>>> import numpy as np
>>> import numpy.linalg as la
>>> np.set_printoptions(suppress=True, linewidth=140)
>>> tidy = lambda a: np.round(a, 1) + 0
>>> E = np.load("arr.npy")
>>> tidy(E)
array([[ 0. , -0.3, -2. ,  1.4,  1.6,  0.5],
       [-0.4, -0.3,  1.5,  0.7, -1.6, -1.9],
       [-0.4, -0.4,  1.3,  1.1, -1.4, -2. ],
       [ 0. , -0.3, -2. ,  1.3,  1.7,  0.6],
       [-0.5, -0.6, -0.4,  2.3,  0. , -1.6],
       [ 0.5,  0.6,  0.7, -2.4, -0.3,  1.4],
       [ 0.5,  0.5, -0.9, -1.5,  1.1,  2. ],
       [ 0. , -0.3, -2. ,  1.4,  1.6,  0.5],
       [-0.3, -0.6, -1.4,  2.3,  0.9, -0.7],
       [ 0.4,  0.3, -1.4, -0.9,  1.5,  1.9],
       [ 0.4,  0.6,  1.1, -2.4, -0.6,  1.1],
       [-0.5, -0.5,  0.7,  1.7, -1. , -2. ],
       [-0.4, -0.6, -1.1,  2.4,  0.6, -1.1],
       [ 0. ,  0.3,  2. , -1.3, -1.7, -0.6],
       [-0.3, -0.5, -1.6,  2.1,  1.2, -0.4],
       [ 0.4,  0.6,  0.9, -2.4, -0.4,  1.3],
       [-0.5, -0.6,  0.4,  2. , -0.7, -2. ],
       [-0.3, -0.5, -1.6,  2.2,  1.1, -0.5],
       [ 0.2, -0.1, -2. ,  0.5,  1.8,  1.2],
       [ 0.3,  0.1, -1.8,  0. ,  1.7,  1.6],
       [-0.5, -0.5,  0.9,  1.5, -1.1, -2. ],
       [-0.4, -0.3,  1.5,  0.7, -1.6, -1.9],
       [-0.3, -0.6, -1.4,  2.3,  0.9, -0.7],
       [-0.2,  0. ,  1.9, -0.2, -1.8, -1.4],
       [ 0.5,  0.6,  0.3, -2.3,  0.1,  1.7],
       [-0.3, -0.6, -1.5,  2.2,  1. , -0.6],
       [-0.1,  0.1,  2. , -0.8, -1.8, -1. ],
       [-0.1, -0.4, -1.9,  1.6,  1.6,  0.3],
       [-0.5, -0.6,  0.5,  1.8, -0.8, -2. ],
       [ 0.3,  0.5,  1.6, -2.1, -1.2,  0.4],
       [-0.5, -0.5,  0.8,  1.6, -1. , -2. ],
       [-0.2,  0. ,  1.9, -0.3, -1.8, -1.4],
       [ 0.2,  0.5,  1.8, -1.9, -1.3,  0.1],
       [ 0.4,  0.3, -1.4, -0.9,  1.5,  1.9],
       [-0.4, -0.6, -1. ,  2.4,  0.5, -1.2],
       [-0.1, -0.4, -1.9,  1.6,  1.6,  0.3],
       [ 0.1,  0.3,  2. , -1.6, -1.6, -0.4],
       [ 0.4,  0.6,  1.3, -2.3, -0.8,  0.8],
       [ 0.2,  0. , -1.9,  0.3,  1.8,  1.4],
       [ 0.3,  0.6,  1.5, -2.2, -1. ,  0.6],
       [ 0.4,  0.6,  1.3, -2.3, -0.8,  0.9],
       [-0.4, -0.2,  1.6,  0.5, -1.6, -1.8],
       [ 0.3,  0.1, -1.9,  0. ,  1.8,  1.5],
       [-0.4, -0.6, -1.3,  2.3,  0.8, -0.8],
       [-0.1, -0.3, -2. ,  1.5,  1.6,  0.4],
       [ 0.4,  0.6,  1.3, -2.3, -0.8,  0.9],
       [-0.4, -0.4,  1.3,  1. , -1.4, -2. ]])
>>> Xs = E - E.mean(axis=1)
Traceback (most recent call last):
  File "<python-input-6>", line 1, in <module>
    Xs = E - E.mean(axis=1)
         ~~^~~~~~~~~~~~~~~~
ValueError: operands could not be broadcast together with shapes (47,6) (47,) 
>>> Xs = E - E.mean(axis=0)
>>> Uu, sig, Vh = la.svd(Xs, full_matrices=False)
>>> (np.sign(Uu[:, 0]) == np.sign(Uu[0, 0])).astype(int)
array([1, 0, 0, 1, 1, 0, 1, 1, 1, 1, 0, 0, 1, 0, 1, 0, 1, 1, 1, 1, 0, 0, 1, 0, 0, 1, 0, 1, 1, 0, 0, 0, 0, 1, 1, 1, 0, 0, 1, 0, 0, 0, 1, 1,
       1, 0, 0])
>>> tidy(sig ** 2 / (sig ** 2).sum())
array([0.6, 0.4, 0. , 0. , 0. , 0. ])
>>> np.abs(Uu[:, 0]).argmax()
np.int64(32)
>>> np.abs(Vh[0]).argmax()
np.int64(2)
>>> la.matrix_rank(Xs)
np.int64(2)
>>> tidy(Vh[0] * np.sign(Vh[0, np.abs(Vh[0]).argmax()]))
array([ 0. ,  0.1,  0.6, -0.6, -0.5,  0. ])
>>> np.searchsorted(np.cumsum(sig ** 2) / (sig ** 2).sum(), 0.9) + 1
np.int64(2)
